% python3 -q
>>> import numpy as np
>>> from numpy import linalg as LA
>>> np.set_printoptions(suppress=True, linewidth=140)
>>> rd = lambda a: np.round(a, 3) + 0
>>> m1 = np.load("w.npy")
>>> m1
array([[ 1, -2,  2, -1,  0,  2],
       [-1, -2, -1, -1,  2, -1],
       [-1,  1,  1,  1, -2,  2],
       [ 1,  0, -1,  2, -1,  1],
       [-2, -2,  1,  2, -2,  2]])
>>> U, sv, Vt = LA.svd(m1, full_matrices=False)
>>> rd(U.T @ m1 @ Vt.T)
array([[5.919, 0.   , 0.   , 0.   , 0.   ],
       [0.   , 4.083, 0.   , 0.   , 0.   ],
       [0.   , 0.   , 3.102, 0.   , 0.   ],
       [0.   , 0.   , 0.   , 2.275, 0.   ],
       [0.   , 0.   , 0.   , 0.   , 0.702]])
>>> np.allclose(U * sv @ Vt, m1)
True
>>> rd(np.cumsum(sv ** 2) / np.sum(sv ** 2))
array([0.523, 0.772, 0.915, 0.993, 1.   ])
>>> (sv > 1e-8).sum()
np.int64(5)
>>> W = np.array([[-2, -1, 2],
...     [-1, -2, 0],
...     [2, 2, -2],
...     [0, -1, 0],
...     [2, -2, 1],
...     [0, 1, -2]])
>>> c = np.array([0, 5, -2])
>>> hid = np.maximum(m1 @ W + c, 0)
>>> (hid > 0).astype(int)
array([[1, 1, 0],
       [1, 1, 1],
       [0, 1, 0],
       [0, 1, 0],
       [1, 1, 0]])
>>> hid
array([[ 4, 15,  0],
       [ 6,  4,  2],
       [ 0, 11,  0],
       [ 0,  3,  0],
       [ 4, 17,  0]])
>>> basis = np.array([[-4, 2, -4], [5, -1, -4], [-4, -2, 2]])
>>> (hid @ basis).round(6).argmax(axis=1)
array([0, 1, 0, 0, 0])
>>> def softmax(z):
...     e = np.exp(z - z.max(axis=-1, keepdims=True))
...     return e / e.sum(axis=-1, keepdims=True)
... 
>>> rd(softmax(10 * m1[4]))
array([0. , 0. , 0. , 0.5, 0. , 0.5])
>>> rd(softmax(m1).sum(axis=1))
array([1., 1., 1., 1., 1.])
>>> rd(softmax(m1[4] + -2))
array([0.008, 0.008, 0.152, 0.413, 0.008, 0.413])
>>> att = m1 @ m1.T / np.sqrt(6)
>>> rd(softmax(att)[4] @ m1)
array([-1.973, -1.948,  0.999,  1.977, -1.994,  1.998])
>>> softmax(att).round(6).argmax(axis=1)
array([0, 1, 2, 3, 4])
>>> X = np.loadtxt("a.csv", delimiter=",")
>>> X
array([[-0.834, -0.11 , -0.675,  0.422,  0.47 ],
       [-0.912, -0.945,  0.994,  0.977,  0.94 ],
       [ 0.1  , -0.726,  0.965,  0.68 ,  0.446],
       [-0.735, -0.998,  0.982,  0.986,  0.757],
       [-0.508,  0.47 ,  0.08 ,  0.08 ,  0.422],
       [-0.701,  1.   , -0.998, -0.978, -0.04 ],
       [-0.501, -0.336,  0.965,  0.721,  0.749],
       [-0.974, -0.905, -0.578,  0.917,  0.778],
       [ 0.08 , -0.43 ,  0.641,  0.327,  0.139],
       [-0.961, -0.691,  0.735,  0.917,  0.903],
       [ 0.986,  0.923, -0.786, -0.975, -0.946],
       [ 0.11 ,  0.831, -0.1  , -0.53 ,  0.03 ],
       [-0.68 , -0.319, -0.696,  0.336,  0.226],
       [ 0.944,  0.797,  0.978, -0.67 , -0.3  ],
       [-0.797, -0.929, -0.178,  0.837,  0.438],
       [ 0.937, -0.874, -0.995, -0.757, -0.977],
       [-0.944, -0.74 ,  0.629,  0.9  ,  0.859],
       [ 0.948, -0.558, -0.999, -0.917, -0.987],
       [-0.993, -0.178,  0.927,  0.956,  0.983],
       [ 0.405,  0.894,  0.827, -0.501,  0.254],
       [ 0.94 ,  0.883, -0.927, -0.953, -0.907],
       [-0.786, -0.988, -0.43 ,  0.907,  0.254]])
>>> idx = X[:, 2] > np.median(X[:, 2])
>>> r0 = X[idx].mean(axis=0) - X[~idx].mean(axis=0)
>>> rd(r0)
array([-0.289, -0.167,  1.462,  0.642,  0.71 ])
>>> rd((((X - X.mean(axis=0)) @ r0 > 0) == idx).mean())
np.float64(0.818)
>>> ((X - X.mean(axis=0)) @ r0 > 0).astype(int)
array([0, 1, 1, 1, 1, 0, 1, 1, 1, 1, 0, 0, 0, 0, 1, 0, 1, 0, 1, 1, 0, 1])
>>> rng = np.random.default_rng(38371)
>>> B = X + rng.integers(-2, 3, (22, 3)) @ rng.integers(-2, 3, (3, 5))
>>> rd(B)
array([[-5.834, -0.11 ,  1.325, -0.578, -1.53 ],
       [ 5.088,  4.055,  1.994,  3.977,  2.94 ],
       [ 1.1  , -4.726,  0.965, -0.32 ,  6.446],
       [ 4.265, -2.998, -6.018,  0.986, -3.243],
       [ 8.492,  4.47 , -3.92 ,  3.08 , -1.578],
       [ 5.299,  4.   , -4.998,  1.022, -4.04 ],
       [ 7.499,  3.664, -0.035,  3.721,  2.749],
       [ 5.026, -0.905, -5.578,  1.917, -1.222],
       [ 3.08 ,  3.57 ,  1.641,  2.327,  0.139],
       [-5.961, -3.691,  1.735, -1.083,  0.903],
       [-0.014,  6.923,  4.214,  1.025, -0.946],
       [ 5.11 ,  6.831, -0.1  ,  2.47 , -1.97 ],
       [ 3.32 ,  0.681, -3.696,  1.336, -1.774],
       [-7.056, -3.203,  1.978, -3.67 , -2.3  ],
       [-3.797, -2.929,  3.822, -0.163,  6.438],
       [ 2.937, -6.874, -8.995, -2.757, -4.977],
       [ 3.056, -4.74 , -8.371, -0.1  , -5.141],
       [-1.052,  3.442,  2.001,  0.083, -2.987],
       [ 4.007,  0.822, -5.073,  1.956, -5.017],
       [-1.595,  0.894,  6.827, -0.501,  8.254],
       [ 7.94 ,  5.883, -2.927,  2.047, -2.907],
       [-6.786, -8.988, -2.43 , -3.093,  0.254]])
>>> np.abs(B - X).sum(axis=1)
array([10., 17., 12., 18., 22., 19., 18., 14., 10., 11., 14., 16., 11., 18., 16., 22., 24., 12., 19., 16., 19., 20.])
>>> C2 = np.cov(X, rowvar=False)
>>> rd(X.std(axis=0))
array([0.744, 0.735, 0.785, 0.764, 0.638])
>>> rd(np.polyfit(X[:, 0], X[:, 1], 1))
array([ 0.468, -0.075])
>>> np.argsort(-X.std(axis=0).round(6), kind="stable")
array([2, 3, 0, 1, 4])
>>> np.argwhere(np.triu(np.abs(np.corrcoef(X.T)) > 0.8, 1))
array([[0, 3],
       [0, 4],
       [3, 4]])
>>> cen = X - X.mean(axis=0)
>>> U, sv, Vt = LA.svd(cen, full_matrices=False)
>>> rd(Vt[0] * np.sign(Vt[0, np.abs(Vt[0]).argmax()]))
array([-0.472, -0.376,  0.362,  0.553,  0.446])
>>> rd(sv ** 2 / (sv ** 2).sum())
array([0.676, 0.193, 0.12 , 0.009, 0.003])
>>> rd(cen.mean(axis=0))
array([0., 0., 0., 0., 0.])
>>> rd(np.abs(Vt[-1]))
array([0.471, 0.083, 0.256, 0.153, 0.826])
>>> np.abs(U[:, 0]).argmax()
np.int64(10)
>>> np.abs(Vt[0]).argmax()
np.int64(3)
>>> np.unravel_index(np.abs(X).argmax(), X.shape)
(np.int64(5), np.int64(1))
>>> rd(X.mean(axis=0))
array([-0.222, -0.179,  0.062,  0.167,  0.204])
>>> rd(LA.svd(X, compute_uv=False))
array([6.58 , 3.403, 2.671, 0.782, 0.423])
>>> LA.matrix_rank(X)
np.int64(5)
>>> rd(X.sum(axis=0))
array([-4.876, -3.929,  1.361,  3.682,  4.491])
>>> K = np.loadtxt("x.csv", delimiter=",")
>>> K
array([[-1.2  , -2.616, -1.3  ,  0.6  , -0.5  , -1.   ],
       [ 0.   , -3.518,  0.5  , -0.3  , -0.7  , -1.3  ],
       [-0.2  , -7.106,  2.6  , -0.2  , -1.4  , -0.2  ],
       [-0.3  , -2.53 ,  1.3  , -0.8  , -0.5  , -0.3  ],
       [-1.2  , -4.506, -0.4  ,  0.5  , -0.9  , -1.5  ],
       [ 1.4  ,  1.558, -0.9  , -1.2  ,  0.3  , -0.4  ],
       [ 0.2  , -1.035, -0.1  , -0.8  , -0.2  , -0.5  ],
       [-0.5  , -0.528, -1.1  , -1.1  , -0.1  ,  1.5  ],
       [ 0.4  ,  1.117, -0.5  ,  0.9  ,  0.2  , -0.8  ],
       [-1.   , -3.013, -0.7  , -0.2  , -0.6  ,  0.1  ],
       [-0.9  ,  7.467,  0.7  ,  0.1  ,  1.5  ,  0.2  ],
       [-0.2  , -0.446, -1.3  ,  0.3  , -0.1  , -0.6  ],
       [-0.5  ,  2.164,  0.2  ,  0.8  ,  0.4  , -0.3  ],
       [ 0.7  ,  0.89 ,  0.9  ,  0.7  ,  0.2  ,  0.6  ],
       [ 1.1  , -0.502,  1.   ,  0.   , -0.1  , -0.7  ],
       [ 0.8  , 11.418, -0.5  ,  1.   ,  2.3  ,  0.7  ],
       [-0.4  , -1.658, -0.6  , -1.6  , -0.3  ,  0.1  ],
       [ 1.1  , -3.455,  0.4  , -0.1  , -0.7  ,  0.9  ],
       [-1.2  , -2.557,  1.3  , -0.2  , -0.5  ,  0.5  ],
       [ 0.9  ,  0.211, -1.2  , -1.8  ,  0.   ,  1.2  ],
       [-1.5  , -0.408,  1.2  ,  0.6  , -0.1  , -0.7  ],
       [ 0.1  , -0.446,  0.5  , -1.9  , -0.1  , -0.6  ],
       [-1.5  ,  4.907, -1.6  , -0.3  ,  1.   , -1.   ]])
>>> x0 = np.array([1, 4, 0, 5, 2, 1])
>>> target = K @ x0
>>> rd(LA.lstsq(K, target)[0])
array([1., 4., 0., 5., 2., 1.])
>>> rd(LA.pinv(K) @ K)
array([[1., 0., 0., 0., 0., 0.],
       [0., 1., 0., 0., 0., 0.],
       [0., 0., 1., 0., 0., 0.],
       [0., 0., 0., 1., 0., 0.],
       [0., 0., 0., 0., 1., 0.],
       [0., 0., 0., 0., 0., 1.]])
>>> target = target + 0.3 * rng.normal(size=23)
>>> rd(target)
array([-10.788, -17.751, -32.486, -15.991, -19.869,   1.507,  -8.627,  -7.197,   9.366, -15.329,  33.149,  -1.763,  12.666,   9.032,
        -1.664,  56.769, -15.893, -13.981, -12.849,  -6.212,  -1.203, -12.381,  18.011])
>>> c, *_ = LA.lstsq(K, target)
>>> rd(K.T @ (target - K @ c))
array([0., 0., 0., 0., 0., 0.])
>>> rd(c)
array([1.011, 3.602, 0.078, 5.092, 4.102, 0.883])
>>> W0 = np.array([[2, 4, 4], [-1, 1, 1], [2, 4, 4], [0, 2, 2], [-1, 1, 1]])
>>> B = W0[0, 0] * W0[1:] - np.outer(W0[1:, 0], W0[0])
>>> B
array([[0, 6, 6],
       [0, 0, 0],
       [0, 4, 4],
       [0, 6, 6]])
>>> np.flatnonzero(~B.round(6).any(axis=1))
array([1])
>>> LA.matrix_rank(B), LA.matrix_rank(W0)
(np.int64(1), np.int64(2))
>>> U, sv, Vt = LA.svd(W0)
>>> evecs = Vt[:(sv > 1e-8).sum()]
>>> x0 = W0[2] + 2 * W0[4] + rng.integers(2) * np.eye(3)[0]
>>> x0
array([0., 6., 6.])
>>> rd(evecs.T @ evecs)
array([[1. , 0. , 0. ],
       [0. , 0.5, 0.5],
       [0. , 0.5, 0.5]])
>>> LA.matrix_rank(np.vstack([W0, x0]))
np.int64(2)
>>> U, sv, Vt = LA.svd(W0)
>>> rd(sv)
array([9.027, 2.125, 0.   ])
>>> B = U[:, :2] @ np.diag(sv[:2]) @ Vt[:2]
>>> LA.matrix_rank(B)
np.int64(2)
>>> rd(B)
array([[ 2.,  4.,  4.],
       [-1.,  1.,  1.],
       [ 2.,  4.,  4.],
       [ 0.,  2.,  2.],
       [-1.,  1.,  1.]])
>>> C2 = W0.T @ W0
>>> np.diag(C2)
array([10, 38, 38])
>>> rd(LA.eigvalsh(C2)[::-1])
array([81.484,  4.516,  0.   ])
>>> C2
array([[10, 14, 14],
       [14, 38, 38],
       [14, 38, 38]])
>>> np.allclose(C2, C2.T)
True
>>> rd(LA.svd(W0, compute_uv=False) ** 2)
array([81.484,  4.516,  0.   ])
>>> U, sv, Vt = LA.svd(W0, full_matrices=False)
>>> rd(U.T @ W0 @ Vt.T)
array([[9.027, 0.   , 0.   ],
       [0.   , 2.125, 0.   ],
       [0.   , 0.   , 0.   ]])
>>> rd(U.T @ U)
array([[1., 0., 0.],
       [0., 1., 0.],
       [0., 0., 1.]])
>>> rd(np.sqrt((sv ** 2).sum())), rd(LA.norm(W0))
(np.float64(9.274), np.float64(9.274))
>>> rd(np.abs(Vt[0]))
array([0.267, 0.681, 0.681])
>>> np.allclose(U * sv @ Vt, W0)
True
>>> np.abs(U[:, 0]).round(6).argmax()
np.int64(0)
>>> U.shape, sv.shape, Vt.shape
((5, 3), (3,), (3, 3))
>>> rd(np.cumsum(sv ** 2) / np.sum(sv ** 2))
array([0.947, 1.   , 1.   ])
>>> rd(sv / sv[0])
array([1.   , 0.235, 0.   ])
>>> rd(sv)
array([9.027, 2.125, 0.   ])
